% ipython --no-banner

In [1]: import numpy as np

In [2]: from numpy import linalg as LA

In [3]: np.set_printoptions(suppress=True, linewidth=140)

In [4]: rng = np.random.default_rng(30)

In [5]: z = rng.integers(0, 2, 4)

In [6]: data = np.triu((z[:, None] == z) & (rng.random((4, 4)) < 0.8), 1).astype(int)

In [7]: data += data.T

In [8]: data
Out[8]: 
array([[0, 1, 0, 0],
       [1, 0, 0, 1],
       [0, 0, 0, 0],
       [0, 1, 0, 0]])

In [9]: # equal to its transpose

In [10]: np.unique(data.round(6), axis=0).shape
Out[10]: (3, 4)

In [11]: np.allclose(data[:-1].T @ LA.lstsq(data[:-1].T, data[-1])[0], data[-1])
Out[11]: True

In [12]: np.abs(np.diag(LA.qr(data)[1])) > 1e-9
Out[12]: array([ True,  True, False, False])

In [13]: np.round(data @ LA.pinv(data) @ data, 3)
Out[13]: 
array([[0., 1., 0., 0.],
       [1., 0., 0., 1.],
       [0., 0., 0., 0.],
       [0., 1., 0., 0.]])

In [14]: round(float(np.trace(LA.pinv(data) @ data)), 3)
Out[14]: 2.0

In [15]: try:
    ...:     LA.inv(data)
    ...: except LA.LinAlgError as e:
    ...:     print("failed:", e)
    ...: 
failed: Singular matrix

In [16]: F = np.load("dump.npy")

In [17]: F.round(3)
Out[17]: 
array([[0.224, 0.224, 0.352],
       [0.224, 0.224, 0.352],
       [0.352, 0.352, 0.553]])

In [18]: # rows 0 and 1 are equal

In [19]: U, sig, Vt = LA.svd(F)

In [20]: sig.round(3) + 0
Out[20]: array([1., 0., 0.])

In [21]: np.argmax(sig[:-1] / (sig[1:] + 1e-6)) + 1
Out[21]: np.int64(1)

In [22]: M2 = U[:, :1] @ np.diag(sig[:1]) @ Vt[:1]

In [23]: round(LA.norm(F - M2) / LA.norm(F), 3)
Out[23]: np.float64(0.0)

In [24]: LA.matrix_rank(F, rtol=0.05)
Out[24]: np.int64(1)

In [25]: np.round(LA.norm(F - M2, 2), 3), round(sig[1], 3)
Out[25]: (np.float64(0.0), np.float64(0.0))

In [26]: M2.round(3)
Out[26]: 
array([[0.224, 0.224, 0.352],
       [0.224, 0.224, 0.352],
       [0.352, 0.352, 0.553]])
